$ python -q
>>> import numpy as np
>>> import numpy.linalg as la
>>> np.set_printoptions(precision=2, suppress=True, linewidth=120)
>>> def rd(a):
...     return np.round(a, 2) + 0
... 
>>> feats = np.load("dump.npy")
>>> feats
array([[0, 2, 0, 0],
       [0, 0, 0, 0],
       [0, 0, 1, 0]])
>>> rd(la.norm(feats, axis=0))
array([0., 2., 1., 0.])
>>> feats[:, 2] @ feats[:, 3]
np.int64(0)
>>> rd(la.pinv(feats))
array([[0. , 0. , 0. ],
       [0.5, 0. , 0. ],
       [0. , 0. , 1. ],
       [0. , 0. , 0. ]])
>>> r = la.matrix_rank(feats)
>>> r
np.int64(2)
>>> N = la.svd(feats)[2][r:].T
>>> [int(la.matrix_rank(feats[:, :j + 1])) for j in range(4)]
[0, 1, 2, 2]
>>> np.allclose(feats @ N, 0)
True
>>> [int(la.matrix_rank(np.delete(feats, i, axis=0))) for i in range(3)]
[1, 2, 1]
>>> N @ N.T
array([[1., 0., 0., 0.],
       [0., 0., 0., 0.],
       [0., 0., 0., 0.],
       [0., 0., 0., 1.]])
>>> data = np.load("out12.npy")
>>> data
array([[-20.33,   0.64,   1.19,   0.42,  -0.9 ,   0.36],
       [-20.77,   1.83,   0.01,  -0.34,   0.04,   0.5 ],
       [-20.06,   0.41,   0.31,   0.18,   0.24,   0.39],
       [-19.58,  -0.9 ,   2.08,   1.39,   1.1 ,   0.58],
       [-18.37,  -2.35,  -0.22,   0.14,   1.06,  -1.24],
       [-18.61,  -1.46,   0.59,   0.58,   1.18,  -0.68],
       [-20.84,  -1.13,  -0.46,  -0.12,   0.47,   0.81],
       [-18.61,  -1.24,  -1.  ,   0.29,   0.34,   1.25],
       [-19.37,  -0.26,   0.61,   0.57,   1.72,  -0.14],
       [-19.69,   0.75,  -0.19,  -0.11,  -1.31,  -2.01],
       [-20.29,   1.72,   0.56,   1.07,   0.58,  -0.07],
       [-19.15,   1.12,   1.04,   0.72,   0.66,   0.02],
       [-19.39,  -0.38,   0.59,   0.41,   0.13,  -0.51],
       [-20.53,   0.21,   0.  ,  -0.26,  -0.18,   0.69],
       [-20.29,  -0.59,  -1.5 ,  -0.51,   0.87,   1.23],
       [-19.42,   1.25,  -0.43,  -0.68,  -0.28,   0.02]])
>>> vec = np.array([3, 1, 0, 2, 2, 1])
>>> y = data @ vec
>>> rd(la.pinv(data) @ data)
array([[1., 0., 0., 0., 0., 0.],
       [0., 1., 0., 0., 0., 0.],
       [0., 0., 1., 0., 0., 0.],
       [0., 0., 0., 1., 0., 0.],
       [0., 0., 0., 0., 1., 0.],
       [0., 0., 0., 0., 0., 1.]])
>>> rd(la.solve(data.T @ data, data.T @ y))
array([3., 1., 0., 2., 2., 1.])
>>> rd(la.lstsq(data, y)[0])
array([3., 1., 0., 2., 2., 1.])
>>> rng = np.random.default_rng(82605)
>>> y = y + 0.1 * rng.normal(size=16)
>>> rd(y)
array([-60.84, -60.65, -58.5 , -54.16, -56.18, -54.44, -62.2 , -54.68, -53.99, -63.16, -56.02, -53.53, -57.91, -61.62,
       -59.58, -58.89])
>>> coef, *_ = la.lstsq(data, y)
>>> coef.round()
array([3., 1., 0., 2., 2., 1.])
>>> rd(data.T @ (y - data @ coef))
array([0., 0., 0., 0., 0., 0.])
>>> Uu, sigma, vt = la.svd(data)
>>> np.argmax(sigma[:-1] / (sigma[1:] + 1e-6)) + 1
np.int64(1)
>>> B = Uu[:, :1] @ np.diag(sigma[:1]) @ vt[:1]
>>> la.matrix_rank(B)
np.int64(1)
>>> ang = np.radians(98)
>>> r_ = np.eye(6)
>>> r_[2, 2] = r_[5, 5] = np.cos(ang)
>>> r_[2, 5], r_[5, 2] = -np.sin(ang), np.sin(ang)
>>> rd(r_)
array([[ 1.  ,  0.  ,  0.  ,  0.  ,  0.  ,  0.  ],
       [ 0.  ,  1.  ,  0.  ,  0.  ,  0.  ,  0.  ],
       [ 0.  ,  0.  , -0.14,  0.  ,  0.  , -0.99],
       [ 0.  ,  0.  ,  0.  ,  1.  ,  0.  ,  0.  ],
       [ 0.  ,  0.  ,  0.  ,  0.  ,  1.  ,  0.  ],
       [ 0.  ,  0.  ,  0.99,  0.  ,  0.  , -0.14]])
>>> B = data @ r_.T
>>> rd(la.svd(data, compute_uv=False)), rd(la.svd(B, compute_uv=False))
(array([78.9 ,  5.07,  4.03,  3.4 ,  2.1 ,  1.  ]), array([78.9 ,  5.07,  4.03,  3.4 ,  2.1 ,  1.  ]))
>>> np.allclose(la.norm(data, axis=1), la.norm(B, axis=1))
True
>>> rd(np.abs(B - data).max(axis=0))
array([0.  , 0.  , 2.94, 0.  , 0.  , 2.89])
>>> K = np.load("run14.npy")
>>> K
array([[ 4,  4,  4,  4,  4,  4],
       [ 4,  8,  8,  8,  8,  8],
       [ 4,  8, 12, 12, 12, 12],
       [ 4,  8, 12, 16, 16, 16],
       [ 4,  8, 12, 16, 20, 20],
       [ 4,  8, 12, 16, 20, 24]])
>>> vals, vecs = la.eigh(K)
>>> rd(la.svd(K, compute_uv=False))
array([68.83,  7.95,  3.1 ,  1.78,  1.28,  1.06])
>>> rd(np.abs(vecs[:, -1]))
array([0.13, 0.26, 0.37, 0.46, 0.52, 0.55])
>>> vals.sum(), np.trace(K)
(np.float64(84.0), np.int64(84))
>>> np.unique(vals.round(6) + 0, return_counts=True)[1]
array([1, 1, 1, 1, 1, 1])
>>> np.abs(vecs[:, -1]).round(6).argmax()
np.int64(5)
>>> rd(la.eigvalsh(K + -3 * np.eye(6)))
array([-1.94, -1.72, -1.22,  0.1 ,  4.95, 65.83])
>>> vec = np.array([1, 2, 0, 1, 1, 1])
>>> h1 = np.maximum(K @ vec, 0)
>>> h1
array([24, 44, 56, 68, 76, 80])
>>> np.maximum(K @ (3 * vec), 0)
array([ 72, 132, 168, 204, 228, 240])
>>> m1 = np.loadtxt("block9.csv", delimiter=",")
>>> m1
array([[ 0.,  1., -1.],
       [-1.,  0.,  1.],
       [ 1., -1.,  0.]])
>>> m1.shape
(3, 3)
>>> rd(la.norm(m1))
np.float64(2.45)
>>> m1.sum(axis=0)
array([0., 0., 0.])
>>> m1.mean(axis=0)
array([0., 0., 0.])
>>> r0 = np.array([5, 9, 1, 8])
>>> W0 = np.array([np.roll(r0, i) for i in range(4)])
>>> W0
array([[5, 9, 1, 8],
       [8, 5, 9, 1],
       [1, 8, 5, 9],
       [9, 1, 8, 5]])
>>> rd(la.det(W0[::-1]))
np.float64(-4301.0)
>>> np.kron(np.eye(2, dtype=int), W0)
array([[5, 9, 1, 8, 0, 0, 0, 0],
       [8, 5, 9, 1, 0, 0, 0, 0],
       [1, 8, 5, 9, 0, 0, 0, 0],
       [9, 1, 8, 5, 0, 0, 0, 0],
       [0, 0, 0, 0, 5, 9, 1, 8],
       [0, 0, 0, 0, 8, 5, 9, 1],
       [0, 0, 0, 0, 1, 8, 5, 9],
       [0, 0, 0, 0, 9, 1, 8, 5]])
>>> np.einsum("ij,ji->", W0, W0)
np.int64(680)
>>> rd(la.det(2 * W0)), rd(la.det(W0))
(np.float64(-68816.0), np.float64(-4301.0))
>>> cen = data - data.mean(axis=0)
>>> vecs = la.svd(cen)[2][:1]
>>> B = cen - cen @ vecs.T @ vecs
>>> rd((cen @ vecs.T).std(axis=0))
array([1.35])
>>> la.norm(B, axis=1).round(6).argmax()
np.int64(9)
>>> rd(la.norm(B) / la.norm(cen))
np.float64(0.76)
>>> rd(np.cov(cen @ vecs.T, rowvar=False))
np.float64(1.94)
>>> arr = np.load("w.npy")
>>> arr
array([[ 0.83,  0.47, -1.37, -0.05,  0.04],
       [-0.4 , -0.1 ,  0.5 , -0.8 ,  0.1 ],
       [ 0.8 ,  0.9 , -1.3 , -0.3 , -0.2 ]])
>>> vec = np.array([2, 1, 2, 1, 2])
>>> arr * vec
array([[ 1.66,  0.47, -2.74, -0.05,  0.08],
       [-0.8 , -0.1 ,  1.  , -0.8 ,  0.2 ],
       [ 1.6 ,  0.9 , -2.6 , -0.3 , -0.4 ]])
>>> np.sign((arr @ vec).round(6))
array([-1., -1., -1.])
>>> (arr @ vec).argmax()
np.int64(1)
>>> rd(arr @ (2 * vec))
array([-1.16, -1.  , -1.6 ])
>>> la.norm(arr @ vec) <= la.norm(arr, 2) * la.norm(vec) + 1e-9
np.True_
>>> rd(arr @ np.ones(5))
array([-0.08, -0.7 , -0.1 ])
>>> rd(np.einsum("ij,j->i", arr, vec))
array([-0.58, -0.5 , -0.8 ])
>>> rd(la.norm(arr) ** 2 / la.norm(arr, 2) ** 2)
np.float64(1.14)
>>> rd(la.norm(arr, axis=1))
array([1.67, 1.03, 1.81])
>>> rd(la.norm(arr, 1)), rd(la.norm(arr, np.inf))
(np.float64(3.17), np.float64(3.5))
>>> W = np.array([[1, 0, 0], [1, 0, 1], [1, 3, 0], [0, 3, 0], [1, 0, 0]])
>>> coef = np.array([-7, 4, 9])
>>> hid = np.maximum(arr @ W + coef, 0)
>>> (hid > 0).astype(int)
array([[0, 0, 1],
       [0, 1, 1],
       [0, 0, 1]])
>>> basis = np.array([[3, -4, 2], [0, 1, 1], [-3, 3, -1]])
>>> (hid @ basis).round(6).argmax(axis=1)
array([1, 1, 1])
>>> W @ basis
array([[ 3, -4,  2],
       [ 0, -1,  1],
       [ 3, -1,  5],
       [ 0,  3,  3],
       [ 3, -4,  2]])
